$ ipython --no-banner

In [1]: import numpy as np

In [2]: np.set_printoptions(suppress=True, linewidth=140)

In [3]: def rnd(a):
   ...:     return np.round(a, 2) + 0
   ...: 

In [4]: mat = np.tril(np.array([[-2, -1, -1, 1], [1, 1, 2, -2], [0, -1, 2, 1], [-2, -1, 0, -2]]), -1) + np.eye(4, dtype=int)

In [5]: mat
Out[5]: 
array([[ 1,  0,  0,  0],
       [ 1,  1,  0,  0],
       [ 0, -1,  1,  0],
       [-2, -1,  0,  1]])

In [6]: Q = mat.astype(float).copy()

In [7]: for j in range(4):
   ...:     Q[:, j] -= Q[:, :j] @ (Q[:, :j].T @ Q[:, j])
   ...:     Q[:, j] /= np.linalg.norm(Q[:, j])
   ...: 

In [8]: rnd(Q.T @ Q)
Out[8]: 
array([[1., 0., 0., 0.],
       [0., 1., 0., 0.],
       [0., 0., 1., 0.],
       [0., 0., 0., 1.]])

In [9]: rnd(Q)
Out[9]: 
array([[ 0.41, -0.41, -0.58,  0.58],
       [ 0.41,  0.41,  0.58,  0.58],
       [ 0.  , -0.82,  0.58,  0.  ],
       [-0.82,  0.  ,  0.  ,  0.58]])

In [10]: rnd(Q.T @ mat)
Out[10]: 
array([[ 2.45,  1.22,  0.  , -0.82],
       [ 0.  ,  1.22, -0.82,  0.  ],
       [ 0.  ,  0.  ,  0.58,  0.  ],
       [ 0.  ,  0.  ,  0.  ,  0.58]])

In [11]: B = np.array([[3, -3], [-2, 3], [-1, 3], [1, 4]])

In [12]: np.linalg.matrix_rank(np.vstack([mat, B.T]))
Out[12]: np.int64(4)

In [13]: np.linalg.matrix_rank(mat @ B)
Out[13]: np.int64(2)

In [14]: B.T @ mat.T
Out[14]: 
array([[ 3,  1,  1, -3],
       [-3,  0,  0,  7]])

In [15]: np.einsum("ij,ij->i", mat, mat)
Out[15]: array([1, 2, 2, 6])

In [16]: np.einsum("ik,kj->ij", mat, B)
Out[16]: 
array([[ 3, -3],
       [ 1,  0],
       [ 1,  0],
       [-3,  7]])

In [17]: np.einsum("ik,kj->ji", mat, B)
Out[17]: 
array([[ 3,  1,  1, -3],
       [-3,  0,  0,  7]])

In [18]: np.vstack([mat, B.T]).shape
Out[18]: (6, 4)

In [19]: K = np.loadtxt("x.csv", delimiter=",")

In [20]: K
Out[20]: 
array([[-0.3,  0. ,  2. ],
       [-0.4,  0.3,  0.3],
       [-1.1,  0.6, -0.1],
       [-0.7, -1.3,  1.5],
       [-0.8, -0.2, -1.1],
       [-1.7, -0.9,  0. ],
       [ 1.2, -0.7,  1. ],
       [-0.1, -0.2,  0.6],
       [ 0.1,  0.4,  1.5],
       [ 1.5,  2.1,  1.6],
       [ 0.2, -0.5,  0.2],
       [ 0.3,  0.5, -1.1],
       [-0.8, -1.8, -1.3],
       [-0.2, -0.6, -1.6],
       [ 0. , -8. ,  2. ],
       [ 1.4, -0.1,  1.4],
       [-1.5, -0.1, -1.9],
       [ 0. ,  0.6, -1.6],
       [ 2.4, -0.4, -0.4],
       [-0.6,  3.1,  0. ],
       [ 2. , -0.9, -1. ],
       [ 0.2, -0.6,  0.5],
       [ 0. , -1. , -0.5],
       [ 1.3, -0.1,  0.3],
       [ 1.4, -1.5,  0.4]])

In [21]: G = np.cov(K, rowvar=False)

In [22]: rnd(K.std(axis=0))
Out[22]: array([1.05, 1.85, 1.15])

In [23]: rnd(np.corrcoef(K[:, 1], K[:, 2])[0, 1])
Out[23]: np.float64(-0.21)

In [24]: rnd(np.linalg.eigvalsh(G)[::-1])
Out[24]: array([3.66, 1.49, 0.94])

In [25]: hat = K @ np.linalg.solve(K.T @ K, K.T)

In [26]: rnd(hat @ K[:, 2])
Out[26]: 
array([ 2. ,  0.3, -0.1,  1.5, -1.1,  0. ,  1. ,  0.6,  1.5,  1.6,  0.2, -1.1, -1.3, -1.6,  2. ,  1.4, -1.9, -1.6, -0.4,  0. , -1. ,  0.5,
       -0.5,  0.3,  0.4])

In [27]: rnd(np.trace(hat))
Out[27]: np.float64(3.0)

In [28]: dist = np.linalg.norm(K[:, None] - K[None], axis=-1)

In [29]: rnd(dist[:5, :5])
Out[29]: 
array([[0.  , 1.73, 2.33, 1.45, 3.15],
       [1.73, 0.  , 0.86, 2.02, 1.54],
       [2.33, 0.86, 0.  , 2.52, 1.32],
       [1.45, 2.02, 2.52, 0.  , 2.82],
       [3.15, 1.54, 1.32, 2.82, 0.  ]])

In [30]: dist[8].round(6).argsort(kind="stable")[:4]
Out[30]: array([8, 0, 7, 1])

In [31]: K[25]
Traceback (most recent call last):
  Cell In[31], line 1
    K[25]
IndexError: index 25 is out of bounds for axis 0 with size 25


In [32]: np.unravel_index(np.abs(K).argmax(), K.shape)
Out[32]: (np.int64(14), np.int64(1))

In [33]: K[:, 3]
Traceback (most recent call last):
  Cell In[33], line 1
    K[:, 3]
IndexError: index 3 is out of bounds for axis 1 with size 3


In [34]: rnd(np.linalg.norm(K))
Out[34]: np.float64(12.33)

In [35]: J = np.load("w.npy")

In [36]: J
Out[36]: 
array([[ 0.,  0.,  2.],
       [ 0.,  0., -2.],
       [ 2., -2.,  0.]])

In [37]: J @ J
Out[37]: 
array([[ 4., -4.,  0.],
       [-4.,  4.,  0.],
       [ 0.,  0.,  8.]])

In [38]: np.allclose(J, J.T)
Out[38]: True

In [39]: np.trace(J)
Out[39]: np.float64(0.0)

In [40]: np.allclose(J @ J.T, J.T @ J)
Out[40]: True

In [41]: rnd(np.linalg.matrix_power(J, 2))
Out[41]: 
array([[ 4., -4.,  0.],
       [-4.,  4.,  0.],
       [ 0.,  0.,  8.]])

In [42]: rnd(np.sort(np.abs(np.linalg.eigvals(J))))
Out[42]: array([0.  , 2.83, 2.83])
